$ python -q
>>> import numpy as np
>>> np.set_printoptions(suppress=True, linewidth=160)
>>> W0 = np.load("x.npy")
>>> W0
array([[ 18,  -2,  -7,  -3,   0,  -5,  17, -15],
       [ -2,   2,  -2, -15, -14,   6,  16, -14],
       [ -7,  -2, -18,   5,  13,  15,   2,  -5],
       [ -3, -15,   5,   4,  14,  -2,   5,   0],
       [  0, -14,  13,  14, -12, -15,   1,  -2],
       [ -5,   6,  15,  -2, -15, -10,  -1,  -1],
       [ 17,  16,   2,   5,   1,  -1,  10,  11],
       [-15, -14,  -5,   0,  -2,  -1,  11,  18]])
>>> # symmetric
>>> np.trace(W0)
np.int64(12)
>>> np.allclose(W0, W0.T)
True
>>> W0 @ W0
array([[ 925,  471,   23,   24,   17, -153,  255, -285],
       [ 471,  921,  -19, -222, -142,  170,  -95,  -42],
       [  23,  -19,  825,  143, -505, -599, -199,  114],
       [  24, -222,  143,  500,  198, -203, -195,  259],
       [  17, -142, -505,  198,  935,  414, -137,  145],
       [-153,  170, -599, -203,  414,  617,    5,  -73],
       [ 255,  -95, -199, -195, -137,    5,  797, -182],
       [-285,  -42,  114,  259,  145,  -73, -182,  896]])
>>> np.round(np.abs(np.linalg.eigvals(W0)).max(), 2)
np.float64(42.77)
>>> np.round(np.sort(np.abs(np.linalg.eigvals(W0))), 2)
array([ 4.51,  9.57, 13.36, 25.57, 29.62, 33.04, 40.91, 42.77])
>>> round(np.linalg.eigvalsh(W0).min(), 2)
np.float64(-42.77)
>>> np.all(np.linalg.eigvalsh(W0) > 0)
np.False_
>>> W0.ravel(order="F")
array([ 18,  -2,  -7,  -3,   0,  -5,  17, -15,  -2,   2,  -2, -15, -14,   6,  16, -14,  -7,  -2, -18,   5,  13,  15,   2,  -5,  -3, -15,   5,   4,  14,  -2,
         5,   0,   0, -14,  13,  14, -12, -15,   1,  -2,  -5,   6,  15,  -2, -15, -10,  -1,  -1,  17,  16,   2,   5,   1,  -1,  10,  11, -15, -14,  -5,   0,
        -2,  -1,  11,  18])
>>> blk = W0.reshape(8, 2, -1)
>>> np.swapaxes(blk, 1, 2)[2]
array([[ -7,  13],
       [ -2,  15],
       [-18,   2],
       [  5,  -5]])
>>> blk.shape
(8, 2, 4)
>>> np.einsum("ihd,jhd->hij", blk, blk).shape
(2, 8, 8)
>>> blk.transpose(1, 0, 2)
array([[[ 18,  -2,  -7,  -3],
        [ -2,   2,  -2, -15],
        [ -7,  -2, -18,   5],
        [ -3, -15,   5,   4],
        [  0, -14,  13,  14],
        [ -5,   6,  15,  -2],
        [ 17,  16,   2,   5],
        [-15, -14,  -5,   0]],

       [[  0,  -5,  17, -15],
        [-14,   6,  16, -14],
        [ 13,  15,   2,  -5],
        [ 14,  -2,   5,   0],
        [-12, -15,   1,  -2],
        [-15, -10,  -1,  -1],
        [  1,  -1,  10,  11],
        [ -2,  -1,  11,  18]]])
>>> blk[:, 0]
array([[ 18,  -2,  -7,  -3],
       [ -2,   2,  -2, -15],
       [ -7,  -2, -18,   5],
       [ -3, -15,   5,   4],
       [  0, -14,  13,  14],
       [ -5,   6,  15,  -2],
       [ 17,  16,   2,   5],
       [-15, -14,  -5,   0]])
